$ python -q
>>> import numpy as np
>>> np.set_printoptions(precision=2, suppress=True, linewidth=200, sign=" ")
>>> rd = lambda a: np.round(a, 2) + 0
>>> Q, _ = np.linalg.qr(np.array([[-0.1, 0.8, -1.8, 0.4, 0.7],
...     [-2.8, 1.0, -0.6, -0.1, -0.3],
...     [-0.1, -0.8, -0.7, -1.1, 1.4],
...     [0.7, 1.3, 0.7, 1.1, 0.6],
...     [-1.6, -0.2, 1.9, 0.1, 0.2]]))
>>> vecs, _ = np.linalg.qr(np.array([[-0.9, -1.0, 0.8], [0.1, 0.1, 0.7], [0.4, -2.1, -0.1]]))
>>> sv = 5 * 0.2 ** np.arange(3)
>>> W0 = Q[:, :3] * sv @ vecs[:3]
>>> rd(W0)
array([[ 0.13, -0.18,  0.39],
       [ 3.87, -1.76, -0.15],
       [ 0.07, -0.1 , -0.43],
       [-0.86,  0.47,  0.83],
       [ 2.23, -0.85, -0.48]])
>>> x0 = np.array([3, 1, 1])
>>> h1 = np.maximum(W0 @ x0, 0)
>>> rd(np.tanh(W0 @ x0))
array([ 0.54,  1.  , -0.32, -0.85,  1.  ])
>>> m1 = np.loadtxt("block12.csv", delimiter=",")
>>> m1
array([[ 2.,  1.,  0.,  3.,  3.,  1.],
       [ 1.,  2.,  1.,  0.,  3.,  3.],
       [ 3.,  1.,  2.,  1.,  0.,  3.],
       [ 3.,  3.,  1.,  2.,  1.,  0.],
       [ 0.,  3.,  3.,  1.,  2.,  1.],
       [ 1.,  0.,  3.,  3.,  1.,  2.]])
>>> U, sv, Vh = np.linalg.svd(m1)
>>> np.argmax(sv[:-1] / (sv[1:] + 1e-6)) + 1
np.int64(5)
>>> M2 = U[:, :5] @ np.diag(sv[:5]) @ Vh[:5]
>>> np.linalg.matrix_rank(m1, rtol=0.05)
np.int64(5)
>>> feats = np.loadtxt("a.csv", delimiter=",")
>>> feats
array([[  6.,  10.,   6.,  12.],
       [  4.,  10.,   0.,   4.],
       [  0.,   5.,   0.,   0.],
       [  1.,   4.,   4.,   4.],
       [  0.,   0.,   8.,   0.],
       [  0.,   1.,   9.,   6.],
       [  0.,   6.,   0.,   0.],
       [  6.,  10.,   6.,  12.],
       [  5.,   9.,   5.,  10.],
       [  5.,  11.,   0.,   6.],
       [  0.,   0.,   0.,   0.],
       [  0.,   0.,  11.,   2.],
       [  1.,   0.,  19.,  14.],
       [  0.,   0.,  16.,   8.],
       [  0.,   0.,  13.,   6.],
       [  4.,   8.,   4.,   8.],
       [  4.,   6.,  10.,  12.],
       [  5.,  12.,   0.,   4.],
       [  0.,   0.,  11.,   0.],
       [  0.,   0.,  14.,   4.],
       [  0.,   0.,   5.,   0.]])
>>> # row 7 repeats row 0
>>> x0 = np.array([2, 3, 2])
>>> target = W0 @ x0
>>> b, lr = np.zeros(3), 1 / np.linalg.norm(W0, 2) ** 2
>>> for i in range(10):
...     b -= lr * W0.T @ (W0 @ b - target)
...     if i % 2 == 0: print(i, round(np.linalg.norm(W0 @ b - target), 2))
... 
0 2.11
2 1.96
4 1.83
6 1.71
8 1.6
>>> rd(np.linalg.cond(W0))
np.float64(25.0)
>>> rd(b)
array([ 0.45, -0.13,  0.65])
>>> cen = (feats - feats.mean(axis=0)) / feats.std(axis=0)
>>> rd(cen.std(axis=0))
array([ 1.,  1.,  1.,  1.])
>>> np.argwhere(np.abs(cen) > 2)
array([[ 12,   2]])
>>> b = np.linalg.lstsq(np.delete(cen, 1, axis=1), cen[:, 1])[0]
>>> rd(1 - np.var(cen[:, 1] - np.delete(cen, 1, axis=1) @ b))
np.float64(0.93)
>>> rd(b)
array([ 0.72, -0.4 ,  0.07])
>>> np.abs(b).argmax()
np.int64(0)
>>> M = np.loadtxt("data.csv", delimiter=",")
>>> M
array([[ 1.,  2.,  0.,  0.],
       [ 2.,  2.,  2.,  0.],
       [ 0.,  2., -1.,  2.],
       [ 0.,  0.,  2., -2.]])
>>> # symmetric, so the eigenvalues are real
>>> M2 = M / np.sqrt((M ** 2).mean(axis=1, keepdims=True))
>>> np.linalg.matrix_rank(M2) == np.linalg.matrix_rank(M)
np.True_
>>> M - M.mean(axis=1, keepdims=True)
array([[ 0.25,  1.25, -0.75, -0.75],
       [ 0.5 ,  0.5 ,  0.5 , -1.5 ],
       [-0.75,  1.25, -1.75,  1.25],
       [ 0.  ,  0.  ,  2.  , -2.  ]])
>>> rd(np.linalg.norm(M2, axis=1))
array([ 2.,  2.,  2.,  2.])
